% python3 -q
>>> import numpy as np
>>> np.set_printoptions(precision=2, suppress=True, linewidth=160, legacy="1.25")
>>> Q, _ = np.linalg.qr(np.array([[1.2, 1.2], [0.5, -1.0], [-0.5, 0.1], [0.6, -0.5]]))
>>> feats = Q @ Q.T
>>> feats
array([[ 0.94, -0.13, -0.18,  0.08],
       [-0.13,  0.61, -0.21,  0.42],
       [-0.18, -0.21,  0.13, -0.19],
       [ 0.08,  0.42, -0.19,  0.32]])
>>> print(np.allclose(feats[:-1].T @ np.linalg.lstsq(feats[:-1].T, feats[-1])[0], feats[-1]))
True
>>> np.linalg.lstsq(feats[:-1].T, feats[-1])[2]
2
>>> np.round(np.trace(np.linalg.pinv(feats) @ feats), 2)
2.0
>>> feats @ np.linalg.pinv(feats) @ feats
array([[ 0.94, -0.13, -0.18,  0.08],
       [-0.13,  0.61, -0.21,  0.42],
       [-0.18, -0.21,  0.13, -0.19],
       [ 0.08,  0.42, -0.19,  0.32]])
>>> M = np.loadtxt("test15.csv", delimiter=",")
>>> M
array([[ 7.01,  5.49, -0.44,  4.54],
       [-0.21, -8.75,  0.41,  4.82],
       [ 7.14,  4.8 , -0.41,  5.08],
       [-7.23, -3.86,  0.37, -5.72],
       [-1.8 , -9.24,  0.48,  3.34],
       [ 3.57, -5.84,  0.18,  7.29],
       [ 2.44,  9.31, -0.5 , -2.68],
       [-2.49,  6.95, -0.26, -6.74],
       [-7.24, -3.36,  0.35, -6.02],
       [ 3.52, -5.9 ,  0.18,  7.26],
       [ 2.75,  9.31, -0.5 , -2.35],
       [-5.76, -7.97,  0.52, -1.73],
       [-2.51, -9.31,  0.5 ,  2.6 ],
       [-3.64, -9.21,  0.52,  1.31],
       [ 6.55, -0.57, -0.15,  7.53],
       [ 7.24,  3.54, -0.36,  5.92],
       [-7.22, -3.92,  0.37, -5.68],
       [ 3.42,  9.25, -0.52, -1.57],
       [ 7.22,  2.91, -0.33,  6.26],
       [-5.71,  2.62,  0.03, -7.78],
       [-7.23, -3.77,  0.37, -5.77],
       [ 0.26, -8.53,  0.39,  5.2 ],
       [-4.65, -8.84,  0.53, -0.02],
       [-1.55, -9.19,  0.47,  3.59],
       [-6.47,  0.8 ,  0.13, -7.58],
       [-2.46, -9.31,  0.5 ,  2.65],
       [ 1.04,  9.06, -0.45, -4.08],
       [ 7.  ,  5.5 , -0.44,  4.53]])
>>> # rank 2
>>> M[:, 4]
Traceback (most recent call last):
  File "<python-input-12>", line 1, in <module>
    M[:, 4]
    ~^^^^^^
IndexError: index 4 is out of bounds for axis 1 with size 4
>>> np.count_nonzero(M)
112
>>> M.mean(axis=0)
array([-0.25, -1.36,  0.07,  0.51])
>>> np.round(np.linalg.svd(M, compute_uv=False), 2) + 0
array([40.03, 34.6 ,  0.  ,  0.  ])
